In [1]: import numpy as np

In [2]: np.set_printoptions(precision=3, suppress=True, linewidth=200, sign=" ")

In [3]: mat = np.load("x.npy")

In [4]: mat
Out[4]: 
array([[ 1.   ,  0.   ,  0.   ,  0.   ,  0.   ],
       [ 0.   , -0.707,  0.   ,  0.   , -0.707],
       [ 0.   ,  0.   ,  1.   ,  0.   ,  0.   ],
       [ 0.   ,  0.   ,  0.   ,  1.   ,  0.   ],
       [ 0.   ,  0.707,  0.   ,  0.   , -0.707]])

In [5]: np.round(mat.T @ mat, 3) + 0
Out[5]: 
array([[ 1.,  0.,  0.,  0.,  0.],
       [ 0.,  1.,  0.,  0.,  0.],
       [ 0.,  0.,  1.,  0.,  0.],
       [ 0.,  0.,  0.,  1.,  0.],
       [ 0.,  0.,  0.,  0.,  1.]])

In [6]: np.linalg.svd(mat, compute_uv=False)
Out[6]: array([ 1.,  1.,  1.,  1.,  1.])

In [7]: np.round(mat @ mat.T, 3) + 0
Out[7]: 
array([[ 1.,  0.,  0.,  0.,  0.],
       [ 0.,  1.,  0.,  0.,  0.],
       [ 0.,  0.,  1.,  0.,  0.],
       [ 0.,  0.,  0.,  1.,  0.],
       [ 0.,  0.,  0.,  0.,  1.]])

In [8]: mat[:, 2] @ mat[:, 4]
Out[8]: np.float64(0.0)

In [9]: m1 = np.load("sample13.npy")

In [10]: m1
Out[10]: 
array([[-20.003, -32.317,  18.623,  -3.141,  30.648, -11.615,  14.692,  25.153],
       [-29.967,  17.796,  26.023, -39.066,  12.294,  29.773,  -1.016, -10.039],
       [ -3.188, -21.234, -11.215, -27.296,  32.412,   5.014, -11.657,   9.436],
       [-30.81 ,  15.238,  26.641, -39.618,  14.387,  31.022,  -1.487, -11.55 ],
       [ -4.568, -20.161, -10.978, -26.236,  32.588,   5.466, -11.688,   6.869],
       [ -3.44 , -20.553, -10.696, -25.277,  31.073,   3.707, -11.71 ,   7.889],
       [ -3.357, -18.412, -11.818, -27.641,  32.247,   4.244, -13.03 ,   9.252],
       [-30.038,  14.071,  26.405, -37.74 ,  12.989,  28.397,  -1.686, -10.885],
       [-29.677,  14.496,  25.815, -39.049,  13.135,  29.374,  -3.344, -10.366],
       [ -3.645, -20.181, -11.957, -25.176,  31.594,   3.554, -11.56 ,   7.477],
       [ -4.57 , -18.513, -11.876, -26.821,  32.411,   3.383, -14.198,   6.436],
       [-20.   , -32.908,  20.07 ,  -3.101,  29.627, -10.642,  10.539,  25.315],
       [-28.73 ,  13.892,  27.532, -37.764,  14.454,  29.901,  -1.603, -10.006],
       [-31.852,  16.109,  27.249, -38.902,  13.952,  30.633,  -1.519,  -9.323],
       [ -6.047, -19.686, -11.656, -24.734,  31.615,   4.607, -11.159,   7.708],
       [-30.186,  17.02 ,  26.416, -38.836,  14.997,  31.848,  -2.292,  -9.033],
       [-30.356,  15.156,  25.815, -37.005,  14.9  ,  29.629,  -2.495,  -9.374],
       [-21.807, -34.601,  21.016,  -2.891,  27.876, -11.988,  10.681,  25.432],
       [ -2.106, -18.84 , -11.759, -24.44 ,  32.007,   5.652, -12.254,   9.315],
       [-31.404,  15.886,  24.808, -37.757,  14.017,  28.417,  -3.606, -10.15 ],
       [-30.581,  17.202,  23.   , -37.834,  11.849,  31.438,  -1.624, -10.155],
       [-19.192, -33.356,  20.166,  -2.19 ,  29.562, -11.266,  12.581,  25.895],
       [-19.204, -34.61 ,  19.15 ,  -2.418,  29.278,  -9.955,  11.642,  26.691],
       [-18.289, -33.572,  20.3  ,  -3.125,  29.943, -11.925,  12.146,  27.873],
       [-20.694, -32.854,  19.935,  -2.241,  28.2  , -12.01 ,  13.836,  25.368],
       [ -4.575, -20.359, -10.507, -24.565,  32.193,   4.9  , -12.554,   9.137],
       [-29.445,  14.747,  26.01 , -37.653,  13.561,  30.386,  -1.231, -10.489]])

In [11]: x0 = np.array([4, 2, 1, 1, 0, 5, 2, 4])

In [12]: target = m1 @ x0

In [13]: np.round(np.linalg.pinv(m1) @ m1, 3) + 0
Out[13]: 
array([[ 1.,  0.,  0.,  0.,  0.,  0.,  0.,  0.],
       [ 0.,  1.,  0.,  0.,  0.,  0.,  0.,  0.],
       [ 0.,  0.,  1.,  0.,  0.,  0.,  0.,  0.],
       [ 0.,  0.,  0.,  1.,  0.,  0.,  0.,  0.],
       [ 0.,  0.,  0.,  0.,  1.,  0.,  0.,  0.],
       [ 0.,  0.,  0.,  0.,  0.,  1.,  0.,  0.],
       [ 0.,  0.,  0.,  0.,  0.,  0.,  1.,  0.],
       [ 0.,  0.,  0.,  0.,  0.,  0.,  0.,  1.]])

In [14]: np.round(np.linalg.solve(m1.T @ m1, m1.T @ target), 3) + 0
Out[14]: array([ 4.,  2.,  1.,  1.,  0.,  5.,  2.,  4.])

In [15]: rng = np.random.default_rng(54883)

In [16]: target = target + 0.02 * rng.normal(size=27)

In [17]: target
Out[17]: 
array([-57.246,   9.395, -54.204,   0.194, -64.403, -64.166, -57.514,  -8.303,  -4.22 , -67.509, -79.739, -59.747,   8.878,   5.991, -68.392,  19.41 ,   3.388, -75.167, -41.282, -12.547,  10.588,
       -53.085, -49.024, -46.962, -61.701, -58.155,   7.581])

In [18]: beta, *_ = np.linalg.lstsq(m1, target)

In [19]: round(float(np.linalg.norm(target - m1 @ beta)), 3)
Out[19]: 0.065

In [20]: Ac = (m1 - m1.mean(axis=0)) / m1.std(axis=0)

In [21]: np.argwhere(np.abs(Ac) > 2)
Out[21]: array([], shape=(0, 2), dtype=int64)

In [22]: Ac.std(axis=0)
Out[22]: array([ 1.,  1.,  1.,  1.,  1.,  1.,  1.,  1.])

In [23]: beta = np.linalg.lstsq(np.delete(Ac, 6, axis=1), Ac[:, 6])[0]

In [24]: np.abs(beta).argmax()
Out[24]: np.int64(3)

In [25]: beta
Out[25]: array([-0.052,  0.348,  0.62 ,  0.779, -0.023, -0.095,  0.185])

In [26]: E = np.load("case11.npy")

In [27]: E
Out[27]: 
array([[-7,  7, -8],
       [-8, -7,  7],
       [ 7, -8, -7]])

In [28]: Q = E.astype(float).copy()

In [29]: for j in range(3):
    ...:     Q[:, j] -= Q[:, :j] @ (Q[:, :j].T @ Q[:, j])
    ...:     Q[:, j] /= np.linalg.norm(Q[:, j])
    ...: 

In [30]: Q
Out[30]: 
array([[-0.55 ,  0.402, -0.732],
       [-0.629, -0.776,  0.045],
       [ 0.55 , -0.485, -0.68 ]])

In [31]: np.round(Q.T @ E, 3) + 0
Out[31]: 
array([[12.728, -3.85 , -3.85 ],
       [ 0.   , 12.132, -5.261],
       [ 0.   ,  0.   , 10.932]])

In [32]: Q, V = np.linalg.qr(E[:, :2])[0], np.linalg.qr(E[:, 2:])[0]

In [33]: sigma = np.linalg.svd(Q.T @ V, compute_uv=False)

In [34]: np.degrees(np.arccos(sigma.clip(0, 1)))
Out[34]: array([ 59.192])

In [35]: Q, r_ = np.linalg.qr(E)

In [36]: np.abs(np.diag(r_))
Out[36]: array([ 12.728,  12.132,  10.932])

In [37]: Q @ r_
Out[37]: 
array([[-7.,  7., -8.],
       [-8., -7.,  7.],
       [ 7., -8., -7.]])

In [38]: Q.shape, r_.shape
Out[38]: ((3, 3), (3, 3))

In [39]: feats = np.load("test11.npy")

In [40]: feats
Out[40]: 
array([[ 1,  0,  3,  0],
       [ 3,  1,  3,  1],
       [ 3,  2,  3,  1],
       [ 1,  0,  1,  1],
       [ 0,  1,  3,  1],
       [ 1,  0,  1,  1],
       [-2, -1,  0, -1]])

In [41]: out = np.array([[-1, 0], [-2, -2], [3, -3], [1, 3]])

In [42]: feats @ out
Out[42]: 
array([[  8,  -9],
       [  5,  -8],
       [  3, -10],
       [  3,   0],
       [  8,  -8],
       [  3,   0],
       [  3,  -1]])

In [43]: np.linalg.matrix_rank(np.vstack([feats, out.T]))
Out[43]: np.int64(4)

In [44]: np.einsum("ij->j", feats)
Out[44]: array([  7,   3,  14,   4])

In [45]: A = np.load("m.npy")

In [46]: A
Out[46]: 
array([[ 3.,  2.,  0.,  0.],
       [ 2.,  0.,  0.,  0.],
       [ 0.,  0., -1.,  0.],
       [ 0.,  0.,  0., -1.]])

In [47]: # symmetric

In [48]: th = np.radians(120)

In [49]: r_ = np.eye(4)

In [50]: r_[1, 1] = r_[3, 3] = np.cos(th)

In [51]: r_[1, 3], r_[3, 1] = -np.sin(th), np.sin(th)

In [52]: r_
Out[52]: 
array([[ 1.   ,  0.   ,  0.   ,  0.   ],
       [ 0.   , -0.5  ,  0.   , -0.866],
       [ 0.   ,  0.   ,  1.   ,  0.   ],
       [ 0.   ,  0.866,  0.   , -0.5  ]])

In [53]: out = feats @ r_.T

In [54]: out
Out[54]: 
array([[ 1.   ,  0.   ,  3.   ,  0.   ],
       [ 3.   , -1.366,  3.   ,  0.366],
       [ 3.   , -1.866,  3.   ,  1.232],
       [ 1.   , -0.866,  1.   , -0.5  ],
       [ 0.   , -1.366,  3.   ,  0.366],
       [ 1.   , -0.866,  1.   , -0.5  ],
       [-2.   ,  1.366,  0.   , -0.366]])

In [55]: np.abs(out - feats).max(axis=0)
Out[55]: array([ 0.   ,  3.866,  0.   ,  1.5  ])

In [56]: np.allclose(np.linalg.norm(feats, axis=1), np.linalg.norm(out, axis=1))
Out[56]: True

In [57]: round(np.linalg.det(r_), 3), np.round(np.trace(r_), 3)
Out[57]: (np.float64(1.0), np.float64(1.0))

In [58]: ev, V = np.linalg.eigh(A)

In [59]: x0 = np.array([0, 0, 2, -1])

In [60]: V * np.maximum(ev, 0) @ V.T
Out[60]: 
array([[ 3.2,  1.6,  0. ,  0. ],
       [ 1.6,  0.8,  0. ,  0. ],
       [ 0. ,  0. ,  0. ,  0. ],
       [ 0. ,  0. ,  0. ,  0. ]])

In [61]: np.linalg.eigvalsh(A[1:, 1:])
Out[61]: array([-1., -1.,  0.])

In [62]: V * np.abs(ev) @ V.T
Out[62]: 
array([[ 3.4,  1.2,  0. ,  0. ],
       [ 1.2,  1.6,  0. ,  0. ],
       [ 0. ,  0. ,  1. ,  0. ],
       [ 0. ,  0. ,  0. ,  1. ]])

In [63]: x0 @ A @ x0
Out[63]: np.float64(-5.0)

In [64]: J = np.loadtxt("block3.csv", delimiter=",")

In [65]: J
Out[65]: 
array([[ 0.5  ,  0.   ,  0.5  ,  0.   ,  0.   ],
       [ 0.   ,  1.   ,  0.   ,  0.   ,  0.   ],
       [ 0.25 ,  0.   ,  0.5  ,  0.   ,  0.25 ],
       [ 0.   ,  0.333,  0.   ,  0.333,  0.333],
       [ 0.333,  0.   ,  0.   ,  0.   ,  0.667]])

In [66]: np.kron(np.eye(2, dtype=int), J)
Out[66]: 
array([[ 0.5  ,  0.   ,  0.5  ,  0.   ,  0.   ,  0.   ,  0.   ,  0.   ,  0.   ,  0.   ],
       [ 0.   ,  1.   ,  0.   ,  0.   ,  0.   ,  0.   ,  0.   ,  0.   ,  0.   ,  0.   ],
       [ 0.25 ,  0.   ,  0.5  ,  0.   ,  0.25 ,  0.   ,  0.   ,  0.   ,  0.   ,  0.   ],
       [ 0.   ,  0.333,  0.   ,  0.333,  0.333,  0.   ,  0.   ,  0.   ,  0.   ,  0.   ],
       [ 0.333,  0.   ,  0.   ,  0.   ,  0.667,  0.   ,  0.   ,  0.   ,  0.   ,  0.   ],
       [ 0.   ,  0.   ,  0.   ,  0.   ,  0.   ,  0.5  ,  0.   ,  0.5  ,  0.   ,  0.   ],
       [ 0.   ,  0.   ,  0.   ,  0.   ,  0.   ,  0.   ,  1.   ,  0.   ,  0.   ,  0.   ],
       [ 0.   ,  0.   ,  0.   ,  0.   ,  0.   ,  0.25 ,  0.   ,  0.5  ,  0.   ,  0.25 ],
       [ 0.   ,  0.   ,  0.   ,  0.   ,  0.   ,  0.   ,  0.333,  0.   ,  0.333,  0.333],
       [ 0.   ,  0.   ,  0.   ,  0.   ,  0.   ,  0.333,  0.   ,  0.   ,  0.   ,  0.667]])

In [67]: np.round(np.linalg.det(2 * J), 3), round(float(np.linalg.det(J)), 3)
Out[67]: (np.float64(1.333), 0.042)

In [68]: np.linalg.eigvals(J)
Out[68]: array([ 0.333+0.j   ,  1.   +0.j   ,  0.333+0.118j,  0.333-0.118j,  1.   +0.j   ])
